In [1]: import numpy as np

In [2]: from numpy import linalg as LA

In [3]: np.set_printoptions(suppress=True, linewidth=100)

In [4]: O, _ = LA.qr(np.array([[-0.3, -0.1, 1.3], [-1.7, 0.9, -0.2], [-0.1, 0.8, -0.8]]))

In [5]: vals = np.array([3, 1, -3])

In [6]: W0 = O @ np.diag(vals) @ O.T

In [7]: W0.round(2)
Out[7]: 
array([[-2.39,  1.02, -1.18],
       [ 1.02,  2.8 ,  0.35],
       [-1.18,  0.35,  0.59]])

In [8]: # symmetric

In [9]: vals, vecs = LA.eigh(W0)

In [10]: x0 = np.array([2, 2, -2])

In [11]: np.round(vecs * np.maximum(vals, 0) @ vecs.T, 2)
Out[11]: 
array([[ 0.2 ,  0.51, -0.28],
       [ 0.51,  2.9 ,  0.17],
       [-0.28,  0.17,  0.9 ]])

In [12]: np.round(vecs * np.abs(vals) @ vecs.T, 2) + 0
Out[12]: 
array([[2.79, 0.  , 0.62],
       [0.  , 3.  , 0.  ],
       [0.62, 0.  , 1.21]])

In [13]: np.round(LA.eigvalsh(W0[1:, 1:]), 2)
Out[13]: array([0.54, 2.85])

In [14]: (np.sign(vecs[:, -1].round(6)) == np.sign(vecs[0, -1].round(6))).astype(int)
Out[14]: array([1, 1, 1])

In [15]: round(float(x0 @ W0 @ x0 / (x0 @ x0)), 2), vals[0], round(float(vals[-1]), 2)
Out[15]: (1.56, np.float64(-3.0), 3.0)

In [16]: rng = np.random.default_rng(49)

In [17]: B = W0 + rng.integers(-2, 3, (3, 2)) @ rng.integers(-2, 3, (2, 3))

In [18]: B.round(2)
Out[18]: 
array([[-3.39, -0.98, -3.18],
       [ 1.02,  4.8 ,  4.35],
       [-2.18, -1.65, -1.41]])

In [19]: np.round(B - W0, 2)
Out[19]: 
array([[-1., -2., -2.],
       [ 0.,  2.,  4.],
       [-1., -2., -2.]])

In [20]: LA.matrix_rank(B - W0, tol=1e-8)
Out[20]: np.int64(2)

In [21]: np.round(LA.svd(B - W0, compute_uv=False), 2) + 0
Out[21]: array([6.  , 1.41, 0.  ])

In [22]: proj = np.triu(np.array([[-3, -3, 2], [0, -3, 1], [-2, -1, 3]]), 1) + np.eye(3)

In [23]: B = proj @ W0 @ LA.inv(proj)

In [24]: np.round(np.poly(B), 2)
Out[24]: array([ 1., -1., -9.,  9.])

In [25]: round(LA.det(B), 2)
Out[25]: np.float64(-9.0)

In [26]: vals, vecs = LA.eig(W0)

In [27]: np.round(np.sort(LA.eigvals(LA.inv(W0))), 2)
Out[27]: array([-0.33,  0.33,  1.  ])

In [28]: np.round(np.sort(LA.eigvals(W0.T)), 2)
Out[28]: array([-3.,  1.,  3.])

In [29]: vals.round(2)
Out[29]: array([-3.,  1.,  3.])

In [30]: round(float(np.prod(vals)), 2)
Out[30]: -9.0

In [31]: X = np.loadtxt("layer14.csv", delimiter=",")

In [32]: X
Out[32]: 
array([[6., 0., 0.],
       [0., 0., 5.],
       [0., 6., 0.]])

In [33]: # 2 groups of indices that never mix

In [34]: idx = rng.permutation(3)

In [35]: B = X[:, idx] * rng.choice([-1, 1], 3)

In [36]: B
Out[36]: 
array([[ 0., -0.,  6.],
       [ 5., -0.,  0.],
       [ 0., -6.,  0.]])

In [37]: U, _, vt = LA.svd(X.T @ B)

In [38]: U @ vt
Out[38]: 
array([[ 0.,  0.,  1.],
       [ 0., -1.,  0.],
       [ 1.,  0.,  0.]])

In [39]: np.round(LA.lstsq(X, B)[0], 2)
Out[39]: 
array([[ 0.,  0.,  1.],
       [ 0., -1.,  0.],
       [ 1.,  0.,  0.]])
